$ python -q
>>> import numpy as np
>>> np.set_printoptions(precision=4, suppress=True, linewidth=160)
>>> def tidy(a):
...     return np.round(a, 4) + 0
... 
>>> feats = np.array([[0.0, 0.0, 0.0, 5.0],
...     [0.0, 0.0, 4.0, 1.0],
...     [0.0, 4.0, 0.0, 0.0],
...     [5.0, 1.0, 0.0, 0.0]])
>>> # symmetric
>>> tidy(np.sort(np.abs(np.linalg.eigvals(feats))))
array([3.8206, 3.8206, 5.2348, 5.2348])
>>> np.trace(feats)
np.float64(0.0)
>>> tidy(np.linalg.det(feats))
np.float64(400.0)
>>> np.allclose(feats, feats.T)
True
>>> feats @ feats
array([[25.,  5.,  0.,  0.],
       [ 5., 17.,  0.,  0.],
       [ 0.,  0., 16.,  4.],
       [ 0.,  0.,  4., 26.]])
>>> (feats + feats.T) / 2
array([[0., 0., 0., 5.],
       [0., 0., 4., 1.],
       [0., 4., 0., 0.],
       [5., 1., 0., 0.]])
>>> tidy(np.abs(np.linalg.eigvals(feats)).max())
np.float64(5.2348)
>>> np.allclose(feats @ feats.T, feats.T @ feats)
True
>>> tidy(np.linalg.matrix_power(feats, 4))
array([[650., 210.,   0.,   0.],
       [210., 314.,   0.,   0.],
       [  0.,   0., 272., 168.],
       [  0.,   0., 168., 692.]])
>>> C2 = feats.T @ feats
>>> np.linalg.matrix_rank(C2)
np.int64(4)
>>> tidy(np.linalg.eigvalsh(C2)[::-1])
array([27.4031, 27.4031, 14.5969, 14.5969])
>>> q, evecs = np.linalg.qr(feats[:, :2])[0], np.linalg.qr(feats[:, 2:])[0]
>>> sv = np.linalg.svd(q.T @ evecs, compute_uv=False)
>>> (sv > 0.9).sum()
np.int64(0)
>>> np.degrees(np.arccos(sv.clip(0, 1)))
array([90., 90.])
>>> sv
array([0., 0.])
>>> E = np.loadtxt("test15.csv", delimiter=",")
>>> E
array([[ 1., -1.,  0.],
       [ 0.,  1., -1.],
       [-1.,  0.,  1.]])
>>> # rows and columns are dependent
>>> E @ np.ones(3)
array([0., 0., 0.])
>>> E @ (-1.0) ** np.arange(3)
array([ 2., -2.,  0.])
>>> mat = np.loadtxt("layer10.csv", delimiter=",")
>>> mat
array([[0.5, 0.5, 0. , 0. ],
       [0.5, 0.5, 0. , 0. ],
       [0. , 0. , 0.5, 0.5],
       [0.5, 0. , 0. , 0.5]])
>>> # rows sum to 1
>>> left, sv, Vt = np.linalg.svd(mat)
>>> evecs = Vt[:(sv > 1e-8).sum()]
>>> rng = np.random.default_rng(4121)
>>> vec = mat[0] + -1 * mat[2] + rng.integers(2) * np.eye(4)[0]
>>> vec
array([ 0.5,  0.5, -0.5, -0.5])
>>> tidy(np.diag(evecs.T @ evecs))
array([0.75, 0.75, 0.75, 0.75])
>>> np.allclose(evecs.T @ evecs @ vec, vec)
True
>>> np.linalg.matrix_rank(np.vstack([mat, vec]))
np.int64(3)
>>> m1 = np.loadtxt("x.csv", delimiter=",")
>>> tidy(m1)
array([[-0.3404, -0.1521, -0.9145,  0.1571],
       [-0.7829, -0.2798,  0.4036,  0.3819],
       [-0.1021, -0.675 ,  0.0248, -0.7303],
       [ 0.5106, -0.6655,  0.0141,  0.5442]])
>>> r0 = np.array([0, -1, -3, -2])
>>> other = m1 + np.outer(r0, np.eye(4)[1])
>>> np.linalg.matrix_rank(np.linalg.inv(other) - np.linalg.inv(m1), tol=1e-8)
np.int64(1)
>>> tidy(other)
array([[-0.3404, -0.1521, -0.9145,  0.1571],
       [-0.7829, -1.2798,  0.4036,  0.3819],
       [-0.1021, -3.675 ,  0.0248, -0.7303],
       [ 0.5106, -2.6655,  0.0141,  0.5442]])
